$ python3 -q
>>> import numpy as np
>>> np.set_printoptions(suppress=True, linewidth=140)
>>> rd = lambda a: np.round(a, 3) + 0
>>> K = np.array([[0, 0, 2, 0, 0, 0, 0],
...     [0, 0, 0, 0, 0, 2, 0],
...     [0, 0, 0, 0, 0, 0, 0],
...     [0, 0, 0, 0, 0, 0, 2],
...     [0, 0, 0, 0, 0, 0, 0],
...     [0, 0, 0, 0, 2, 0, 0],
...     [2, 0, 0, 0, 0, 0, 0]])
>>> # rank 5
>>> print(rd(np.linalg.pinv(K)))
[[0.  0.  0.  0.  0.  0.  0.5]
 [0.  0.  0.  0.  0.  0.  0. ]
 [0.5 0.  0.  0.  0.  0.  0. ]
 [0.  0.  0.  0.  0.  0.  0. ]
 [0.  0.  0.  0.  0.  0.5 0. ]
 [0.  0.5 0.  0.  0.  0.  0. ]
 [0.  0.  0.  0.5 0.  0.  0. ]]
>>> print(rd(np.linalg.norm(K, axis=0)))
[2. 0. 2. 0. 2. 2. 2.]
>>> print(K @ K.T)
[[4 0 0 0 0 0 0]
 [0 4 0 0 0 0 0]
 [0 0 0 0 0 0 0]
 [0 0 0 4 0 0 0]
 [0 0 0 0 0 0 0]
 [0 0 0 0 0 4 0]
 [0 0 0 0 0 0 4]]
>>> print(K[:, 0] @ K[:, 6])
0
>>> Uu, sv, Vh = np.linalg.svd(K)
>>> print(np.argmax(sv[:-1] / (sv[1:] + 1e-6)) + 1)
5
>>> out = Uu[:, :5] @ np.diag(sv[:5]) @ Vh[:5]
>>> print(rd(np.linalg.norm(K - out, 2)), sv[5])
0.0 -0.0
>>> print(rd(np.linalg.norm(K - out) / np.linalg.norm(K)))
0.0
>>> print(np.abs(K - out).max())
0.0
>>> print(rd(K @ np.linalg.pinv(K) @ K))
[[0. 0. 2. 0. 0. 0. 0.]
 [0. 0. 0. 0. 0. 2. 0.]
 [0. 0. 0. 0. 0. 0. 0.]
 [0. 0. 0. 0. 0. 0. 2.]
 [0. 0. 0. 0. 0. 0. 0.]
 [0. 0. 0. 0. 2. 0. 0.]
 [2. 0. 0. 0. 0. 0. 0.]]
>>> print(np.linalg.lstsq(K[:-1].T, K[-1])[2])
4
>>> print(np.abs(np.diag(np.linalg.qr(K)[1])) > 1e-9)
[ True False  True False  True False False]
>>> x = np.array([-9, 1, -7, -3, -6, -7, -4])
>>> h1 = np.maximum(K @ x, 0)
>>> print(np.flatnonzero(h1 > 1e-9))
[]
>>> print(np.linalg.cond(K) > 100)
True
>>> print(np.linalg.matrix_rank(K, rtol=0.1))
5
>>> print([round(float(x), 3) for x in np.linalg.svd(K, compute_uv=False)[:3]])
[2.0, 2.0, 2.0]
>>> X = np.array([[4.0, 1.0, 1.0, 1.0, 1.0],
...     [1.0, 4.0, 1.0, 1.0, 1.0],
...     [1.0, 1.0, 4.0, 1.0, 1.0],
...     [1.0, 1.0, 1.0, 4.0, 1.0],
...     [1.0, 1.0, 1.0, 1.0, 4.0]])
>>> print(X)
[[4. 1. 1. 1. 1.]
 [1. 4. 1. 1. 1.]
 [1. 1. 4. 1. 1.]
 [1. 1. 1. 4. 1.]
 [1. 1. 1. 1. 4.]]
>>> Lm = np.linalg.cholesky(X)
>>> print(np.linalg.eigvalsh(X).min() > 0)
True
>>> print(rd(Lm @ Lm.T))
[[4. 1. 1. 1. 1.]
 [1. 4. 1. 1. 1.]
 [1. 1. 4. 1. 1.]
 [1. 1. 1. 4. 1.]
 [1. 1. 1. 1. 4.]]
>>> print(X / np.sqrt(np.outer(np.diag(X), np.diag(X))))
[[1.   0.25 0.25 0.25 0.25]
 [0.25 1.   0.25 0.25 0.25]
 [0.25 0.25 1.   0.25 0.25]
 [0.25 0.25 0.25 1.   0.25]
 [0.25 0.25 0.25 0.25 1.  ]]
